$ ipython --no-banner

In [1]: import numpy as np

In [2]: from numpy import linalg as LA

In [3]: np.set_printoptions(precision=2, suppress=True, linewidth=120, legacy="1.25")

In [4]: J = np.load("layer0.npy")

In [5]: J
Out[5]: 
array([[0.14, 0.  , 0.05, 0.1 , 0.1 , 0.  , 0.14, 0.14, 0.05, 0.1 , 0.05, 0.05, 0.1 , 0.  ],
       [0.07, 0.03, 0.1 , 0.1 , 0.07, 0.07, 0.07, 0.1 , 0.03, 0.1 , 0.07, 0.  , 0.1 , 0.07],
       [0.04, 0.04, 0.15, 0.12, 0.12, 0.12, 0.  , 0.04, 0.12, 0.  , 0.04, 0.04, 0.08, 0.12],
       [0.12, 0.12, 0.04, 0.12, 0.12, 0.  , 0.04, 0.04, 0.04, 0.  , 0.12, 0.04, 0.12, 0.04],
       [0.07, 0.07, 0.11, 0.11, 0.11, 0.11, 0.  , 0.07, 0.04, 0.07, 0.07, 0.04, 0.07, 0.07],
       [0.1 , 0.  , 0.05, 0.05, 0.14, 0.1 , 0.1 , 0.14, 0.  , 0.05, 0.  , 0.  , 0.14, 0.14],
       [0.04, 0.07, 0.04, 0.07, 0.04, 0.11, 0.15, 0.04, 0.11, 0.  , 0.07, 0.07, 0.11, 0.07],
       [0.03, 0.03, 0.07, 0.03, 0.1 , 0.1 , 0.07, 0.1 , 0.1 , 0.03, 0.  , 0.1 , 0.1 , 0.1 ],
       [0.11, 0.07, 0.07, 0.11, 0.07, 0.11, 0.04, 0.04, 0.15, 0.04, 0.11, 0.  , 0.04, 0.04],
       [0.06, 0.12, 0.06, 0.  , 0.06, 0.12, 0.12, 0.06, 0.06, 0.12, 0.  , 0.06, 0.06, 0.12],
       [0.  , 0.12, 0.04, 0.04, 0.12, 0.04, 0.04, 0.08, 0.04, 0.04, 0.17, 0.08, 0.08, 0.08],
       [0.03, 0.03, 0.03, 0.1 , 0.07, 0.1 , 0.1 , 0.07, 0.07, 0.1 , 0.1 , 0.07, 0.  , 0.1 ],
       [0.1 , 0.1 , 0.1 , 0.07, 0.07, 0.03, 0.1 , 0.03, 0.  , 0.07, 0.03, 0.07, 0.14, 0.07],
       [0.  , 0.1 , 0.  , 0.1 , 0.  , 0.15, 0.15, 0.  , 0.15, 0.  , 0.1 , 0.15, 0.  , 0.1 ]])

In [6]: x0 = np.array([3, 0, 1, 1, 2, 1, 1, 3, 1, 3, 0, 1, 0, 0])

In [7]: rhs = J @ x0

In [8]: c, lr = np.zeros(14), 1 / LA.norm(J, 2) ** 2

In [9]: for i in range(4):
   ...:     c -= lr * J.T @ (J @ c - rhs)
   ...:     if i % 1 == 0: print(i, round(LA.norm(J @ c - rhs), 2))
   ...: 
0 0.86
1 0.79
2 0.74
3 0.69

In [10]: round(LA.cond(J), 2)
Out[10]: 76.08

In [11]: u, r1 = J[5], J[0]

In [12]: round(float(u @ u), 2)
Out[12]: 0.12

In [13]: pr = (u @ r1) / (u @ u) * u

In [14]: LA.matrix_rank(np.outer(u, r1))
Out[14]: 1

In [15]: np.round(LA.norm(u + r1) ** 2 + LA.norm(u - r1) ** 2, 2)
Out[15]: 0.44

In [16]: x0 = np.array([1, 2, -1, 1, 0, 0, -1, 1, 1, 0, 1, -2, 0, 0])

In [17]: rhs = J @ x0

In [18]: rhs
Out[18]: array([0.19, 0.28, 0.19, 0.54, 0.32, 0.14, 0.15, 0.  , 0.56, 0.12, 0.33, 0.17, 0.1 , 0.1 ])

In [19]: np.round(LA.solve(J, rhs), 2) + 0
Out[19]: array([ 1.,  2., -1.,  1.,  0.,  0., -1.,  1.,  1.,  0.,  1., -2.,  0.,  0.])

In [20]: W0 = np.load("w.npy")

In [21]: W0
Out[21]: 
array([[ 0., -1., -2.,  2., -3., -1.],
       [ 0.,  2.,  2., -3., -2., -2.],
       [ 0., -3., -3., -1.,  0., -1.],
       [ 0.,  1., -1.,  3.,  0.,  3.],
       [ 0.,  3.,  0.,  3., -1., -1.],
       [ 0.,  3., -1., -2.,  2.,  0.]])

In [22]: Uu, sig, Vt = LA.svd(W0)

In [23]: sig
Out[23]: array([6.71, 6.11, 4.98, 3.4 , 1.8 , 0.  ])

In [24]: np.argmax(sig[:-1] / (sig[1:] + 1e-6)) + 1
Out[24]: 5

In [25]: M2 = Uu[:, :5] @ np.diag(sig[:5]) @ Vt[:5]

In [26]: LA.matrix_rank(W0, rtol=0.05)
Out[26]: 5

In [27]: M2.round(2) + 0
Out[27]: 
array([[ 0., -1., -2.,  2., -3., -1.],
       [ 0.,  2.,  2., -3., -2., -2.],
       [ 0., -3., -3., -1.,  0., -1.],
       [ 0.,  1., -1.,  3.,  0.,  3.],
       [ 0.,  3.,  0.,  3., -1., -1.],
       [ 0.,  3., -1., -2.,  2.,  0.]])

In [28]: round(LA.norm(W0 - M2) / LA.norm(W0), 2)
Out[28]: 0.0

In [29]: np.abs(np.diag(LA.qr(W0)[1])) > 1e-9
Out[29]: array([False,  True,  True,  True,  True,  True])

In [30]: np.unique(W0.round(6), axis=0).shape
Out[30]: (6, 6)

In [31]: u = np.array([2, -1, 3])

In [32]: np.convolve(W0[1], u)
Out[32]: array([  0.,   4.,   2.,  -2.,   5., -11.,  -4.,  -6.])

In [33]: E = np.loadtxt("arr.csv", delimiter=",")

In [34]: E
Out[34]: 
array([[0.13, 0.1 , 0.05, 0.07, 0.12, 0.08, 0.12, 0.02, 0.13, 0.08, 0.05, 0.05],
       [0.04, 0.09, 0.07, 0.18, 0.02, 0.18, 0.09, 0.02, 0.07, 0.07, 0.02, 0.16],
       [0.12, 0.11, 0.14, 0.09, 0.11, 0.04, 0.12, 0.07, 0.03, 0.01, 0.08, 0.08],
       [0.05, 0.08, 0.09, 0.16, 0.12, 0.09, 0.03, 0.02, 0.02, 0.06, 0.14, 0.14],
       [0.11, 0.09, 0.07, 0.07, 0.11, 0.02, 0.07, 0.18, 0.04, 0.11, 0.  , 0.13],
       [0.02, 0.04, 0.12, 0.05, 0.14, 0.05, 0.12, 0.07, 0.11, 0.14, 0.04, 0.09],
       [0.05, 0.07, 0.19, 0.05, 0.1 , 0.  , 0.12, 0.14, 0.05, 0.07, 0.14, 0.02],
       [0.08, 0.12, 0.18, 0.12, 0.1 , 0.02, 0.06, 0.1 , 0.04, 0.08, 0.04, 0.08],
       [0.05, 0.08, 0.08, 0.11, 0.05, 0.  , 0.13, 0.11, 0.18, 0.11, 0.08, 0.03],
       [0.12, 0.02, 0.08, 0.12, 0.1 , 0.18, 0.06, 0.08, 0.06, 0.04, 0.06, 0.06],
       [0.02, 0.04, 0.09, 0.04, 0.16, 0.14, 0.09, 0.07, 0.11, 0.12, 0.12, 0.  ],
       [0.11, 0.04, 0.07, 0.13, 0.  , 0.05, 0.16, 0.11, 0.07, 0.05, 0.07, 0.13]])

In [35]: rng = np.random.default_rng(4837)

In [36]: labels = rng.permutation(12)

In [37]: labels
Out[37]: array([ 0, 11,  8, 10,  9,  2,  1,  6,  4,  7,  5,  3])

In [38]: M2 = E[labels][:, labels]

In [39]: np.sort(np.abs(LA.eigvals(M2)))
Out[39]: array([0.02, 0.08, 0.08, 0.1 , 0.1 , 0.11, 0.12, 0.14, 0.14, 0.18, 0.18, 1.  ])

In [40]: np.allclose(M2, E)
Out[40]: False

In [41]: round(np.trace(M2), 2)
Out[41]: 1.37

In [42]: np.diag(M2)
Out[42]: array([0.13, 0.13, 0.18, 0.12, 0.04, 0.14, 0.09, 0.12, 0.11, 0.1 , 0.05, 0.16])

In [43]: def softmax(z):
    ...:     e = np.exp(z - z.max(axis=-1, keepdims=True))
    ...:     return e / e.sum(axis=-1, keepdims=True)
    ...: 

In [44]: softmax(E[3] + 2)
Out[44]: array([0.08, 0.08, 0.08, 0.09, 0.09, 0.08, 0.08, 0.08, 0.08, 0.08, 0.09, 0.09])

In [45]: softmax(10 * E[3])
Out[45]: array([0.05, 0.07, 0.08, 0.15, 0.11, 0.08, 0.04, 0.04, 0.04, 0.06, 0.13, 0.13])

In [46]: softmax(E[3])
Out[46]: array([0.08, 0.08, 0.08, 0.09, 0.09, 0.08, 0.08, 0.08, 0.08, 0.08, 0.09, 0.09])

In [47]: att = E @ E.T / np.sqrt(12)

In [48]: softmax(att)
Out[48]: 
array([[0.08, 0.08, 0.08, 0.08, 0.08, 0.08, 0.08, 0.08, 0.08, 0.08, 0.08, 0.08],
       [0.08, 0.08, 0.08, 0.08, 0.08, 0.08, 0.08, 0.08, 0.08, 0.08, 0.08, 0.08],
       [0.08, 0.08, 0.08, 0.08, 0.08, 0.08, 0.08, 0.08, 0.08, 0.08, 0.08, 0.08],
       [0.08, 0.08, 0.08, 0.08, 0.08, 0.08, 0.08, 0.08, 0.08, 0.08, 0.08, 0.08],
       [0.08, 0.08, 0.08, 0.08, 0.08, 0.08, 0.08, 0.08, 0.08, 0.08, 0.08, 0.08],
       [0.08, 0.08, 0.08, 0.08, 0.08, 0.08, 0.08, 0.08, 0.08, 0.08, 0.08, 0.08],
       [0.08, 0.08, 0.08, 0.08, 0.08, 0.08, 0.08, 0.08, 0.08, 0.08, 0.08, 0.08],
       [0.08, 0.08, 0.08, 0.08, 0.08, 0.08, 0.08, 0.08, 0.08, 0.08, 0.08, 0.08],
       [0.08, 0.08, 0.08, 0.08, 0.08, 0.08, 0.08, 0.08, 0.08, 0.08, 0.08, 0.08],
       [0.08, 0.08, 0.08, 0.08, 0.08, 0.08, 0.08, 0.08, 0.08, 0.08, 0.08, 0.08],
       [0.08, 0.08, 0.08, 0.08, 0.08, 0.08, 0.08, 0.08, 0.08, 0.08, 0.08, 0.08],
       [0.08, 0.08, 0.08, 0.08, 0.08, 0.08, 0.08, 0.08, 0.08, 0.08, 0.08, 0.08]])

In [49]: softmax(att)[3] @ E
Out[49]: array([0.08, 0.07, 0.1 , 0.1 , 0.09, 0.07, 0.1 , 0.08, 0.08, 0.08, 0.07, 0.08])

In [50]: softmax(att).round(6).argmax(axis=1)
Out[50]: array([ 0,  1,  2,  3,  4,  5,  6,  7,  8,  9, 10, 11])
